In [1]: import numpy as np

In [2]: from numpy import linalg as LA

In [3]: np.set_printoptions(precision=2, suppress=True, linewidth=120, sign=" ")

In [4]: def tidy(a):
   ...:     return np.round(a, 2) + 0
   ...: 

In [5]: Y = np.array([[2, 6, 7, 6, 4, -4, -3, -3, -8, -9, -4, 5],
   ...:     [5, -8, 7, 1, -6, 5, -9, 5, -1, -2, 6, -6],
   ...:     [2, -6, 0, -1, 8, 7, 4, -4, -1, -5, -1, -8],
   ...:     [-5, 9, -4, 1, 9, 4, -2, 4, 9, 5, 4, -2],
   ...:     [8, 1, -5, -5, -1, -7, -1, -6, -7, -1, -6, 4],
   ...:     [-7, 9, 9, 8, 6, -1, 1, 6, 7, 0, -6, 2],
   ...:     [-6, -1, 8, 7, -7, -6, -4, -6, -5, -7, 2, -2],
   ...:     [-8, 2, -6, 9, -1, 7, -5, -9, 6, -2, -2, 4],
   ...:     [-1, -6, 6, 9, 8, -9, 4, -9, 9, -6, -9, 1],
   ...:     [-8, 2, 6, -5, 5, 6, 6, -8, -4, 2, 1, -1],
   ...:     [7, 5, -4, -6, 1, 7, 6, 7, -4, 9, -1, -1],
   ...:     [-5, 5, -6, 0, -7, 7, -2, -9, 9, -3, -9, -2]])

In [6]: mat = np.triu(Y, 1)

In [7]: print(mat)
[[ 0  6  7  6  4 -4 -3 -3 -8 -9 -4  5]
 [ 0  0  7  1 -6  5 -9  5 -1 -2  6 -6]
 [ 0  0  0 -1  8  7  4 -4 -1 -5 -1 -8]
 [ 0  0  0  0  9  4 -2  4  9  5  4 -2]
 [ 0  0  0  0  0 -7 -1 -6 -7 -1 -6  4]
 [ 0  0  0  0  0  0  1  6  7  0 -6  2]
 [ 0  0  0  0  0  0  0 -6 -5 -7  2 -2]
 [ 0  0  0  0  0  0  0  0  6 -2 -2  4]
 [ 0  0  0  0  0  0  0  0  0 -6 -9  1]
 [ 0  0  0  0  0  0  0  0  0  0  1 -1]
 [ 0  0  0  0  0  0  0  0  0  0  0 -1]
 [ 0  0  0  0  0  0  0  0  0  0  0  0]]

In [8]: print(tidy(np.sort(LA.eigvals(mat))))
[ 0.  0.  0.  0.  0.  0.  0.  0.  0.  0.  0.  0.]

In [9]: print(mat @ mat)
[[   0    0   42   -1   74   75  -46   -4  -18   54  116  -97]
 [   0    0    0   -7   65   95   37   96  154   35  -18  -39]
 [   0    0    0    0   -9  -60    1  -34  -60  -27  -74   29]
 [   0    0    0    0    0  -63   -5  -18   -1  -57 -166   64]
 [   0    0    0    0    0    0   -7  -36  -80   61  114  -36]
 [   0    0    0    0    0    0    0   -6   31  -61  -73   35]
 [   0    0    0    0    0    0    0    0  -36   42   50  -24]
 [   0    0    0    0    0    0    0    0    0  -36  -56   10]
 [   0    0    0    0    0    0    0    0    0    0   -6   15]
 [   0    0    0    0    0    0    0    0    0    0    0   -1]
 [   0    0    0    0    0    0    0    0    0    0    0    0]
 [   0    0    0    0    0    0    0    0    0    0    0    0]]

In [10]: print(np.prod(np.diag(mat)), tidy(LA.det(mat)))
0 0.0
